$ python -q
>>> import numpy as np
>>> np.set_printoptions(precision=2, suppress=True, linewidth=120, sign=" ")
>>> m1 = np.load("sample19.npy")
>>> m1
array([[ 2,  2, -1],
       [ 1,  1, -2],
       [-1, -1, -4],
       [ 0,  0, -3]])
>>> left, sig, vt = np.linalg.svd(m1)
>>> evecs = vt[:(sig > 1e-8).sum()]
>>> rng = np.random.default_rng(562)
>>> x0 = m1[2] + -2 * m1[0] + rng.integers(2) * np.eye(3)[1]
>>> print(x0)
[-5. -5. -2.]
>>> round(float(np.linalg.norm(x0 - evecs.T @ evecs @ x0)), 2)
0.0
>>> np.allclose(evecs.T @ evecs @ x0, x0)
True
>>> th = np.radians(72)
>>> Rm = np.eye(3)
>>> Rm[1, 1] = Rm[0, 0] = np.cos(th)
>>> Rm[1, 0], Rm[0, 1] = -np.sin(th), np.sin(th)
>>> Rm
array([[ 0.31,  0.95,  0.  ],
       [-0.95,  0.31,  0.  ],
       [ 0.  ,  0.  ,  1.  ]])
>>> A2 = m1 @ Rm.T
>>> np.round(np.linalg.svd(m1, compute_uv=False), 2) + 0, np.round(np.linalg.svd(A2, compute_uv=False), 2) + 0
(array([ 5.48,  3.46,  0.  ]), array([ 5.48,  3.46,  0.  ]))
>>> np.round(np.linalg.det(Rm), 2), round(np.trace(Rm), 2)
(np.float64(1.0), np.float64(1.62))
>>> np.allclose(m1 @ m1.T, A2 @ A2.T)
True
>>> np.abs(A2 - m1).max(axis=0)
array([ 0.52,  3.28,  0.  ])
>>> round(np.trace(np.linalg.pinv(m1) @ m1), 2)
np.float64(2.0)
>>> np.linalg.lstsq(m1[:-1].T, m1[-1])[2]
np.int32(2)
>>> np.round(m1 @ np.linalg.pinv(m1) @ m1, 2) + 0
array([[ 2.,  2., -1.],
       [ 1.,  1., -2.],
       [-1., -1., -4.],
       [ 0.,  0., -3.]])
>>> O, _ = np.linalg.qr(np.array([[0.2], [0.5], [-2.8], [-1.6]]))
>>> E = O @ O.T
>>> E.round(2) + 0
array([[ 0.  ,  0.01, -0.05, -0.03],
       [ 0.01,  0.02, -0.13, -0.07],
       [-0.05, -0.13,  0.73,  0.42],
       [-0.03, -0.07,  0.42,  0.24]])
>>> # null space of dimension 3
>>> left, sig, vt = np.linalg.svd(E)
>>> np.argmax(sig[:-1] / (sig[1:] + 1e-6)) + 1
np.int64(1)
>>> A2 = left[:, :1] @ np.diag(sig[:1]) @ vt[:1]
>>> print(round(np.abs(E - A2).max(), 2))
0.0
>>> left, sig, vt = np.linalg.svd(E)
>>> evecs = vt[:(sig > 1e-8).sum()]
>>> x0 = E[1] + 2 * E[2] + rng.integers(2) * np.eye(4)[2]
>>> x0
array([-0.1 , -0.24,  2.34,  0.76])
>>> print(np.round(evecs.T @ evecs, 2) + 0)
[[ 0.    0.01 -0.05 -0.03]
 [ 0.01  0.02 -0.13 -0.07]
 [-0.05 -0.13  0.73  0.42]
 [-0.03 -0.07  0.42  0.24]]
>>> np.round(np.diag(evecs.T @ evecs), 2) + 0
array([ 0.  ,  0.02,  0.73,  0.24])
>>> np.round(np.linalg.norm(x0 - evecs.T @ evecs @ x0), 2)
np.float64(0.52)
>>> np.linalg.matrix_rank(np.vstack([E, x0]))
np.int64(2)
>>> print(np.allclose(evecs.T @ evecs @ x0, x0))
False
>>> u, v = E[0], E[1]
>>> round(float(u @ v), 2)
0.01
>>> pr = (u @ v) / (u @ u) * u
>>> np.linalg.matrix_rank(np.outer(u, v))
np.int64(1)
>>> np.round(v - pr, 2) + 0
array([ 0.,  0.,  0.,  0.])
>>> round(float(np.linalg.norm(u + v) ** 2 + np.linalg.norm(u - v) ** 2), 2)
0.05
>>> print(pr)
[ 0.01  0.02 -0.13 -0.07]
>>> np.round(np.outer(u, v), 2) + 0
array([[ 0.  ,  0.  ,  0.  ,  0.  ],
       [ 0.  ,  0.  ,  0.  ,  0.  ],
       [ 0.  ,  0.  ,  0.01,  0.  ],
       [ 0.  ,  0.  ,  0.  ,  0.  ]])
>>> proj = np.triu(np.array([[2, 0, 9, 6], [1, 7, 3, 5], [6, 9, 2, 1], [2, 1, 1, 5]]), 1) + np.eye(4)
>>> A2 = proj @ E @ np.linalg.inv(proj)
>>> np.round(np.poly(A2), 2) + 0
array([ 1., -1.,  0.,  0.,  0.])
>>> round(float(np.linalg.det(A2)), 2)
-0.0
>>> proj @ E - E @ proj
array([[-0.65, -1.63,  9.05,  5.19],
       [-0.31, -0.77,  4.14,  2.41],
       [-0.03, -0.07,  1.28,  0.48],
       [ 0.  ,  0.  ,  0.49,  0.13]])
>>> np.linalg.matrix_rank(A2)
np.int64(1)
>>> round(np.trace(A2), 2), np.round(np.trace(E), 2)
(np.float64(1.0), np.float64(1.0))
>>> M = np.load("out12.npy")
>>> print(M)
[[-14.63  33.85  -6.92]
 [ 29.96 -35.74 -17.77]
 [-14.32  33.73  -6.12]
 [ 31.33 -35.23 -20.29]
 [-15.22  33.53  -6.3 ]
 [ 29.77 -36.16 -21.23]
 [ 30.09 -37.73 -20.09]
 [ 29.7  -36.23 -20.06]
 [-14.2   35.95  -4.5 ]
 [-14.68  32.44  -4.72]
 [ 28.83 -36.55 -21.54]
 [ 30.77 -34.25 -19.29]
 [-14.04  33.2   -6.1 ]
 [-14.09  33.45  -4.18]
 [ 31.38 -35.2  -19.33]
 [ 28.12 -35.32 -21.73]
 [-13.29  33.24  -7.17]
 [ 29.51 -35.9  -19.66]]
>>> th = np.radians(15)
>>> Rm = np.eye(3)
>>> Rm[1, 1] = Rm[0, 0] = np.cos(th)
>>> Rm[1, 0], Rm[0, 1] = -np.sin(th), np.sin(th)
>>> Rm
array([[ 0.97,  0.26,  0.  ],
       [-0.26,  0.97,  0.  ],
       [ 0.  ,  0.  ,  1.  ]])
>>> A2 = M @ Rm.T
>>> round(np.linalg.det(Rm), 2), round(np.trace(Rm), 2)
(np.float64(1.0), np.float64(2.93))
>>> print(np.allclose(np.linalg.norm(M, axis=1), np.linalg.norm(A2, axis=1)))
True
>>> data = np.load("case11.npy")
>>> data
array([[-6.45,  1.55,  3.16,  0.81],
       [-3.17,  0.79,  1.63,  0.4 ],
       [-2.4 ,  0.66,  1.19,  0.3 ],
       [ 2.4 , -0.58, -1.16, -0.33],
       [ 1.54, -0.39, -0.83, -0.23],
       [-4.81,  1.26,  2.34,  0.61],
       [-3.91,  0.92,  1.98,  0.48],
       [ 2.38, -0.52, -1.21, -0.35],
       [-3.16,  0.74,  1.65,  0.34],
       [-3.14,  0.85,  1.65,  0.49],
       [ 3.22, -0.76, -1.69, -0.38],
       [-0.04, -0.03,  0.03,  0.03],
       [-5.61,  1.33,  2.8 ,  0.68],
       [ 2.36, -0.62, -1.19, -0.2 ],
       [-3.1 ,  0.72,  1.55,  0.47],
       [-1.6 ,  0.31,  0.89,  0.13],
       [ 1.58, -0.37, -0.79, -0.25],
       [-7.23,  1.84,  3.68,  0.91],
       [ 4.79, -1.25, -2.35, -0.6 ],
       [-4.79,  1.22,  2.39,  0.64],
       [-5.54,  1.46,  2.85,  0.74],
       [ 3.99, -0.99, -2.06, -0.52],
       [-7.19,  1.8 ,  3.6 ,  0.89],
       [-4.73,  1.15,  2.43,  0.61],
       [-2.42,  0.57,  1.19,  0.27],
       [-3.89,  0.98,  1.94,  0.5 ],
       [-2.39,  0.59,  1.2 ,  0.31]])
>>> A2 = data / np.linalg.norm(data, axis=1, keepdims=True)
>>> C2 = A2 @ A2.T
>>> print(C2[26])
[ 1.    1.    1.   -1.   -1.    1.    1.   -1.    1.    1.   -1.    0.68  1.   -1.    1.    1.   -1.    1.   -1.
  1.    1.   -1.    1.    1.    1.    1.    1.  ]
>>> round(float(np.degrees(np.arccos(np.clip(C2[26, 18], -1, 1)))), 2)
179.08
>>> print((C2 - 2 * np.eye(27)).round(6).argmax(axis=1))
[ 12  23   5  18  21   2  12  16   6  20  21  15   6  18  26   8   7   1   3  25  17  10  25   1  12  22  25]
>>> print(np.linalg.norm(A2, axis=1))
[ 1.  1.  1.  1.  1.  1.  1.  1.  1.  1.  1.  1.  1.  1.  1.  1.  1.  1.  1.  1.  1.  1.  1.  1.  1.  1.  1.]
>>> J = np.loadtxt("run12.csv", delimiter=",")
>>> J
array([[  4.,   7.,   7.,   0.],
       [  0.,   0.,   0.,   0.],
       [  7.,  13.,  12.,   0.],
       [  9.,   3.,  12.,   0.],
       [  3.,  12.,   7.,   0.],
       [  0.,  10.,   0.,   0.],
       [  0.,   0.,   0.,   0.],
       [  0.,   0.,   0.,   0.],
       [  6.,   0.,   7.,   0.],
       [  0.,  11.,   2.,   0.],
       [  1.,   1.,   2.,   0.],
       [  5.,   2.,   7.,   0.],
       [  3.,  12.,   7.,   0.],
       [  0.,   0.,   0.,   0.],
       [  0.,   0.,   0.,   0.],
       [  0.,   5.,   0.,   0.],
       [  0.,   0.,   0.,   0.],
       [  0.,   0.,   0.,   0.],
       [  0.,   0.,   0.,   0.],
       [  4.,   7.,   7.,   0.],
       [  0.,  10.,   0.,   0.]])
>>> # null space of dimension 1
>>> left, sig, vt = np.linalg.svd(J)
>>> np.argmax(sig[:-1] / (sig[1:] + 1e-6)) + 1
np.int64(3)
>>> A2 = left[:, :3] @ np.diag(sig[:3]) @ vt[:3]
>>> round(float(np.linalg.norm(J - A2, 2)), 2), sig[3]
(0.0, np.float64(0.0))
>>> round(np.abs(J - A2).max(), 2)
np.float64(0.0)
>>> A2.round(2) + 0
array([[  4.,   7.,   7.,   0.],
       [  0.,   0.,   0.,   0.],
       [  7.,  13.,  12.,   0.],
       [  9.,   3.,  12.,   0.],
       [  3.,  12.,   7.,   0.],
       [  0.,  10.,   0.,   0.],
       [  0.,   0.,   0.,   0.],
       [  0.,   0.,   0.,   0.],
       [  6.,   0.,   7.,   0.],
       [  0.,  11.,   2.,   0.],
       [  1.,   1.,   2.,   0.],
       [  5.,   2.,   7.,   0.],
       [  3.,  12.,   7.,   0.],
       [  0.,   0.,   0.,   0.],
       [  0.,   0.,   0.,   0.],
       [  0.,   5.,   0.,   0.],
       [  0.,   0.,   0.,   0.],
       [  0.,   0.,   0.,   0.],
       [  0.,   0.,   0.,   0.],
       [  4.,   7.,   7.,   0.],
       [  0.,  10.,   0.,   0.]])
>>> J.reshape(2, -1)
array([[  4.,   7.,   7.,   0.,   0.,   0.,   0.,   0.,   7.,  13.,  12.,   0.,   9.,   3.,  12.,   0.,   3.,  12.,
          7.,   0.,   0.,  10.,   0.,   0.,   0.,   0.,   0.,   0.,   0.,   0.,   0.,   0.,   6.,   0.,   7.,   0.,
          0.,  11.,   2.,   0.,   1.,   1.],
       [  2.,   0.,   5.,   2.,   7.,   0.,   3.,  12.,   7.,   0.,   0.,   0.,   0.,   0.,   0.,   0.,   0.,   0.,
          0.,   5.,   0.,   0.,   0.,   0.,   0.,   0.,   0.,   0.,   0.,   0.,   0.,   0.,   0.,   0.,   4.,   7.,
          7.,   0.,   0.,  10.,   0.,   0.]])
>>> J.reshape(-1, 2)
array([[  4.,   7.],
       [  7.,   0.],
       [  0.,   0.],
       [  0.,   0.],
       [  7.,  13.],
       [ 12.,   0.],
       [  9.,   3.],
       [ 12.,   0.],
       [  3.,  12.],
       [  7.,   0.],
       [  0.,  10.],
       [  0.,   0.],
       [  0.,   0.],
       [  0.,   0.],
       [  0.,   0.],
       [  0.,   0.],
       [  6.,   0.],
       [  7.,   0.],
       [  0.,  11.],
       [  2.,   0.],
       [  1.,   1.],
       [  2.,   0.],
       [  5.,   2.],
       [  7.,   0.],
       [  3.,  12.],
       [  7.,   0.],
       [  0.,   0.],
       [  0.,   0.],
       [  0.,   0.],
       [  0.,   0.],
       [  0.,   5.],
       [  0.,   0.],
       [  0.,   0.],
       [  0.,   0.],
       [  0.,   0.],
       [  0.,   0.],
       [  0.,   0.],
       [  0.,   0.],
       [  4.,   7.],
       [  7.,   0.],
       [  0.,  10.],
       [  0.,   0.]])
>>> blk = J.reshape(21, 2, -1)
>>> print(blk.sum(axis=1))
[[ 11.   7.]
 [  0.   0.]
 [ 19.  13.]
 [ 21.   3.]
 [ 10.  12.]
 [  0.  10.]
 [  0.   0.]
 [  0.   0.]
 [ 13.   0.]
 [  2.  11.]
 [  3.   1.]
 [ 12.   2.]
 [ 10.  12.]
 [  0.   0.]
 [  0.   0.]
 [  0.   5.]
 [  0.   0.]
 [  0.   0.]
 [  0.   0.]
 [ 11.   7.]
 [  0.  10.]]
>>> np.einsum("ihd,ihd->ih", blk, blk)
array([[  65.,   49.],
       [   0.,    0.],
       [ 218.,  144.],
       [  90.,  144.],
       [ 153.,   49.],
       [ 100.,    0.],
       [   0.,    0.],
       [   0.,    0.],
       [  36.,   49.],
       [ 121.,    4.],
       [   2.,    4.],
       [  29.,   49.],
       [ 153.,   49.],
       [   0.,    0.],
       [   0.,    0.],
       [  25.,    0.],
       [   0.,    0.],
       [   0.,    0.],
       [   0.,    0.],
       [  65.,   49.],
       [ 100.,    0.]])
>>> print(np.einsum("ihd,jhd->hij", blk, blk).shape)
(2, 21, 21)
>>> A2 = np.array([[-1, 1, 0], [0, 0, -1], [2, 1, 1], [-1, -1, 2]])
>>> print(np.einsum("ij,ij->i", J, J))
[ 114.    0.  362.  234.  202.  100.    0.    0.   85.  125.    6.   78.  202.    0.    0.   25.    0.    0.    0.
  114.  100.]
>>> print(np.linalg.matrix_rank(J @ A2))
3
>>> np.einsum("ik,kj->ij", J, A2)
array([[ 10.,  11.,   0.],
       [  0.,   0.,   0.],
       [ 17.,  19.,  -1.],
       [ 15.,  21.,   9.],
       [ 11.,  10.,  -5.],
       [  0.,   0., -10.],
       [  0.,   0.,   0.],
       [  0.,   0.,   0.],
       [  8.,  13.,   7.],
       [  4.,   2.,  -9.],
       [  3.,   3.,   1.],
       [  9.,  12.,   5.],
       [ 11.,  10.,  -5.],
       [  0.,   0.,   0.],
       [  0.,   0.,   0.],
       [  0.,   0.,  -5.],
       [  0.,   0.,   0.],
       [  0.,   0.,   0.],
       [  0.,   0.,   0.],
       [ 10.,  11.,   0.],
       [  0.,   0., -10.]])
>>> np.linalg.matrix_rank(np.vstack([J, A2.T]))
np.int64(4)
